% python3 -q
>>> import numpy as np
>>> np.set_printoptions(precision=2, suppress=True, linewidth=100, floatmode="fixed")
>>> E = np.load("m.npy")
>>> E
array([[  0,  -1,   1,   2,   0,   2,  -1],
       [ -2,  -1,   0,   0,  -3,  -2,   1],
       [ -1,  -1,   3,  -3,   2,  -2,  -1],
       [  3,   1,  -1,   2,  -3,   0,   0],
       [  2,   3,   3,   1,   0,  -3,   1],
       [ -2,  -1,  -2,  -2,   3,  -2,   0],
       [ -1,   0,  -1,  -2,   0,  -2,   3],
       [  1,   2,   0,  -1,   1,  -1,  -3],
       [ -3,  -3,   0,  -1,  -3,   2,   3],
       [  1,  -1,  -3,   1,  -1,  -3,   2],
       [-10,  -6,   1,   2, -15,  -8,   4]])
>>> # row 10 is much longer than the rest
>>> other = np.array([[5, -3, -1],
...     [9, 5, 5],
...     [4, -5, 8],
...     [3, -9, -9],
...     [1, -9, 3],
...     [7, 7, -6],
...     [0, 7, 1]])
>>> np.linalg.matrix_rank(np.vstack([E, other.T]))
np.int64(7)
>>> np.einsum("ik,kj->ij", E, other)
array([[  15,  -21,  -28],
       [ -36,   21,    1],
       [ -23,  -29,   64],
       [  23,   10,  -33],
       [  31,  -29,   47],
       [ -44,  -12,   20],
       [ -29,   33,   26],
       [  14,  -21,   24],
       [ -34,   65,  -21],
       [ -35,    0,  -22],
       [-165,   84,  -23]])
>>> np.linalg.matrix_rank(E @ other)
np.int64(3)
>>> np.einsum("ik,kj->ji", E, other)
array([[  15,  -36,  -23,   23,   31,  -44,  -29,   14,  -34,  -35, -165],
       [ -21,   21,  -29,   10,  -29,  -12,   33,  -21,   65,    0,   84],
       [ -28,    1,   64,  -33,   47,   20,   26,   24,  -21,  -22,  -23]])
>>> E @ other
array([[  15,  -21,  -28],
       [ -36,   21,    1],
       [ -23,  -29,   64],
       [  23,   10,  -33],
       [  31,  -29,   47],
       [ -44,  -12,   20],
       [ -29,   33,   26],
       [  14,  -21,   24],
       [ -34,   65,  -21],
       [ -35,    0,  -22],
       [-165,   84,  -23]])
>>> vec = np.array([-2, -2, 0, 2, 1, 0, 1])
>>> y = E @ vec
>>> np.round(np.linalg.solve(E.T @ E, E.T @ y), 2) + 0
array([-2.00, -2.00,  0.00,  2.00,  1.00,  0.00,  1.00])
>>> np.round(np.linalg.pinv(E) @ E, 2) + 0
array([[1.00, 0.00, 0.00, 0.00, 0.00, 0.00, 0.00],
       [0.00, 1.00, 0.00, 0.00, 0.00, 0.00, 0.00],
       [0.00, 0.00, 1.00, 0.00, 0.00, 0.00, 0.00],
       [0.00, 0.00, 0.00, 1.00, 0.00, 0.00, 0.00],
       [0.00, 0.00, 0.00, 0.00, 1.00, 0.00, 0.00],
       [0.00, 0.00, 0.00, 0.00, 0.00, 1.00, 0.00],
       [0.00, 0.00, 0.00, 0.00, 0.00, 0.00, 1.00]])
>>> np.round(np.linalg.lstsq(E, y)[0], 2) + 0
array([-2.00, -2.00,  0.00,  2.00,  1.00,  0.00,  1.00])
>>> rng = np.random.default_rng(30)
>>> y = y + 0.02 * rng.normal(size=11)
>>> y
array([ 5.03,  4.01, -1.02, -7.00, -7.01,  5.05,  0.98, -9.97, 10.00,  3.02, 25.00])
>>> c, *_ = np.linalg.lstsq(E, y)
>>> c.round()
array([-2.00, -2.00, -0.00,  2.00,  1.00, -0.00,  1.00])
>>> c.round(2) + 0
array([-2.01, -2.00, -0.01,  2.01,  1.01,  0.00,  1.00])
>>> P = E @ np.linalg.solve(E.T @ E, E.T)
>>> np.linalg.matrix_rank(np.eye(11) - P)
np.int64(4)
>>> round(np.trace(P), 2)
np.float64(7.0)
>>> np.round(P @ E[:, 0], 2) + 0
array([  0.00,  -2.00,  -1.00,   3.00,   2.00,  -2.00,  -1.00,   1.00,  -3.00,   1.00, -10.00])
>>> M = np.load("a.npy")
>>> M
array([[ 13,   0,   3,   1,   3,   1,   3,   1,   3,   1,   1,   1,   0],
       [  3,   0,   1,   0,   0,   2,   3,   2,   2,   3,   3,   3,   2],
       [  3,   3, -28,   3,   2,   0,   2,   0,   0,   0,   2,   2,   2],
       [  2,   1,   0,  20,   1,   0,   3,   0,   1,   2,   0,   3,   2],
       [  3,   0,   0,   0,  10,   1,   0,   0,   1,   1,   0,   0,   2],
       [  3,   2,   1,   1,   1, -30,   1,   0,   2,   1,   3,   3,   1],
       [  2,   1,   3,   0,   2,   2, -19,   3,   1,   2,   2,   0,   2],
       [  0,   1,   0,   3,   0,   0,   1, -29,   3,   0,   0,   3,   1],
       [  3,   0,   1,   2,   2,   0,   3,   2,  30,   0,   2,   3,   0],
       [  2,   3,   2,   0,   3,   2,   0,   1,   1,  30,   1,   1,   1],
       [  3,   0,   0,   1,   2,   1,   1,   0,   1,   2, -18,   2,   2],
       [  3,   2,   2,   2,   3,   1,   2,   3,   2,   2,   3,  30,   3],
       [  3,   3,   1,   1,   3,   3,   3,   1,   2,   2,   2,   0,  12]])
>>> r0 = np.array([0, 3, 3])
>>> np.cross(E[10, :3], E[8, :3])
array([ 3, -3, 12])
